$ python -q
>>> import numpy as np
>>> np.set_printoptions(precision=3, suppress=True, linewidth=140, floatmode="fixed")
>>> W0 = np.loadtxt("mat.csv", delimiter=",")
>>> W0
array([[-2.595, -0.996, -2.643, -5.065],
       [-0.996, -3.069,  1.647,  1.438],
       [-2.643,  1.647, -5.075,  2.672],
       [-5.065,  1.438,  2.672,  3.739]])
>>> # symmetric
>>> vals, V = np.linalg.eigh(W0)
>>> x0 = np.array([7, 7, 8, 4])
>>> (np.sign(V[:, -1].round(6)) == np.sign(V[0, -1].round(6))).astype(int)
array([1, 0, 0, 0])
>>> V * np.abs(vals) @ V.T
array([[ 6.223, -0.456,  0.466, -1.103],
       [-0.456,  3.650, -0.776,  1.030],
       [ 0.466, -0.776,  6.381,  1.028],
       [-1.103,  1.030,  1.028,  6.746]])
>>> np.linalg.eigvalsh(W0[1:, 1:])
array([-6.312, -3.005,  4.912])
>>> out = W0 / np.linalg.norm(W0, axis=1, keepdims=True)
>>> C2 = out @ out.T
>>> C2
array([[ 1.000, -0.242,  0.123, -0.322],
       [-0.242,  1.000, -0.273,  0.382],
       [ 0.123, -0.273,  1.000,  0.267],
       [-0.322,  0.382,  0.267,  1.000]])
>>> np.argwhere(np.triu(np.abs(C2) > 0.95, 1))
array([], shape=(0, 2), dtype=int64)
>>> (C2 - 2 * np.eye(4)).round(6).argmax(axis=1)
array([2, 3, 3, 1])
>>> C2[3]
array([-0.322,  0.382,  0.267,  1.000])
>>> np.linalg.norm(out, axis=1)
array([1.000, 1.000, 1.000, 1.000])
>>> X = 3 * np.eye(4) + np.ones((4, 4))
>>> X
array([[4.000, 1.000, 1.000, 1.000],
       [1.000, 4.000, 1.000, 1.000],
       [1.000, 1.000, 4.000, 1.000],
       [1.000, 1.000, 1.000, 4.000]])
>>> # equal to its transpose
>>> vals, V = np.linalg.eig(X)
>>> np.sort(np.linalg.eigvals(np.linalg.inv(X)))
array([0.143, 0.333, 0.333, 0.333])
>>> np.round(np.prod(vals), 3)
np.float64(189.0)
>>> np.sort(np.linalg.eigvals(X.T))
array([3.000, 3.000, 3.000, 7.000])
>>> x0 = np.array([0, 1, 5, 2])
>>> target = X @ x0
>>> target
array([ 8.000, 11.000, 23.000, 14.000])
>>> np.linalg.solve(X, -2 * target)
array([  0.000,  -2.000, -10.000,  -4.000])
>>> np.linalg.solve(X, target)
array([0.000, 1.000, 5.000, 2.000])
>>> np.linalg.solve(X, target + X[:, 0])
array([1.000, 1.000, 5.000, 2.000])
>>> E = np.array([[3, 0, -4], [-4, 0, -5], [3, 0, -4]])
>>> rank = np.linalg.matrix_rank(E)
>>> rank
np.int64(2)
>>> ns = np.linalg.svd(E)[2][rank:].T
>>> np.allclose(E @ ns, 0)
True
>>> np.round(ns[:, 0] / ns[np.abs(ns[:, 0]).round(6).argmax(), 0], 3) + 0
array([0.000, 1.000, 0.000])
>>> [int(np.linalg.matrix_rank(np.delete(E, i, axis=0))) for i in range(3)]
[2, 1, 2]
>>> np.round(E @ ns, 3) + 0
array([[0.000],
       [0.000],
       [0.000]])
>>> np.round(ns @ ns.T, 3) + 0
array([[0.000, 0.000, 0.000],
       [0.000, 1.000, 0.000],
       [0.000, 0.000, 0.000]])
>>> J = np.array([[-2, -3, 0, 0], [-3, -3, 0, 0], [0, 0, -2, -3], [0, 0, -3, -3]])
>>> J
array([[-2, -3,  0,  0],
       [-3, -3,  0,  0],
       [ 0,  0, -2, -3],
       [ 0,  0, -3, -3]])
>>> # 2 blocks once reordered
>>> np.abs(np.linalg.svd(J)[2][-1])
array([0.000, 0.000, 0.763, 0.646])
>>> np.linalg.matrix_rank(J, rtol=0.1)
np.int64(2)
>>> [round(float(x), 3) for x in np.linalg.svd(J, compute_uv=False)[:3]]
[5.541, 5.541, 0.541]
>>> np.round(np.linalg.norm(J, 2) / np.linalg.norm(J), 3)
np.float64(0.704)
>>> np.round(np.abs(np.linalg.eigvals(J)).max(), 3)
np.float64(5.541)
>>> np.trace(J)
np.int64(-10)
>>> np.allclose(J, J.T)
True
>>> (J + J.T) / 2
array([[-2.000, -3.000,  0.000,  0.000],
       [-3.000, -3.000,  0.000,  0.000],
       [ 0.000,  0.000, -2.000, -3.000],
       [ 0.000,  0.000, -3.000, -3.000]])
>>> F = np.array([[-8, -4, -10], [-12, -6, -15], [4, 2, 5], [-12, -6, -15]])
>>> w1 = np.array([[-3, 2, 1, 2], [-3, 2, -1, 0], [3, 0, -2, 2]])
>>> coef = np.array([2, 1, -1, 0])
>>> H = np.maximum(F @ w1 + coef, 0)
>>> np.linalg.matrix_rank(H)
np.int64(3)
>>> H
array([[ 8,  0, 15,  0],
       [11,  0, 23,  0],
       [ 0, 13,  0, 18],
       [11,  0, 23,  0]])
>>> basis = np.array([[-3, -1], [-3, 0], [-2, -2], [-3, 0]])
>>> H @ basis
array([[-54, -38],
       [-79, -57],
       [-93,   0],
       [-79, -57]])
>>> (H @ basis).round(6).argmax(axis=1)
array([1, 1, 1, 1])
>>> rank = np.linalg.matrix_rank(F)
>>> rank
np.int64(1)
>>> ns = np.linalg.svd(F)[2][rank:].T
>>> [int(np.linalg.matrix_rank(np.delete(F, i, axis=0))) for i in range(4)]
[1, 1, 1, 1]
>>> np.allclose(F @ ns, 0)
True
>>> np.round(F @ ns, 3) + 0
array([[0.000, 0.000],
       [0.000, 0.000],
       [0.000, 0.000],
       [0.000, 0.000]])
>>> np.linalg.matrix_rank(F.T @ F), np.linalg.matrix_rank(F @ F.T)
(np.int64(1), np.int64(1))
>>> x0 = np.array([0, -1, 3])
>>> F @ (2 * x0)
array([-52, -78,  26, -78])
>>> np.linalg.norm(F @ x0) <= np.linalg.norm(F, 2) * np.linalg.norm(x0) + 1e-9
np.True_
>>> F @ x0
array([-26, -39,  13, -39])
>>> (F * x0).sum(axis=1)
array([-26, -39,  13, -39])
>>> np.sign((F @ x0).round(6))
array([-1, -1,  1, -1])
>>> arr = np.load("data.npy")
>>> arr
array([[ 2.000,  0.000, -1.000],
       [ 2.000,  0.000, -2.000],
       [ 0.000,  0.000,  7.000]])
>>> # rank 2
>>> proj = np.triu(np.array([[-1, 1, 1], [-1, 0, -1], [-1, -1, -1]]), 1) + np.eye(3)
>>> out = proj @ arr @ np.linalg.inv(proj)
>>> np.trace(out), np.trace(arr)
(np.float64(9.0), np.float64(9.0))
>>> out
array([[  4.000,  -4.000,  -4.000],
       [  2.000,  -2.000, -13.000],
       [  0.000,   0.000,   7.000]])
>>> np.poly(out)
array([ 1.000, -9.000, 14.000,  0.000])
>>> np.allclose(arr @ arr.T, arr.T @ arr)
False
>>> arr @ arr
array([[  4.000,   0.000,  -9.000],
       [  4.000,   0.000, -16.000],
       [  0.000,   0.000,  49.000]])
>>> np.allclose(arr, arr.T)
False
>>> np.sort(np.abs(np.linalg.eigvals(arr)))
array([0.000, 2.000, 7.000])
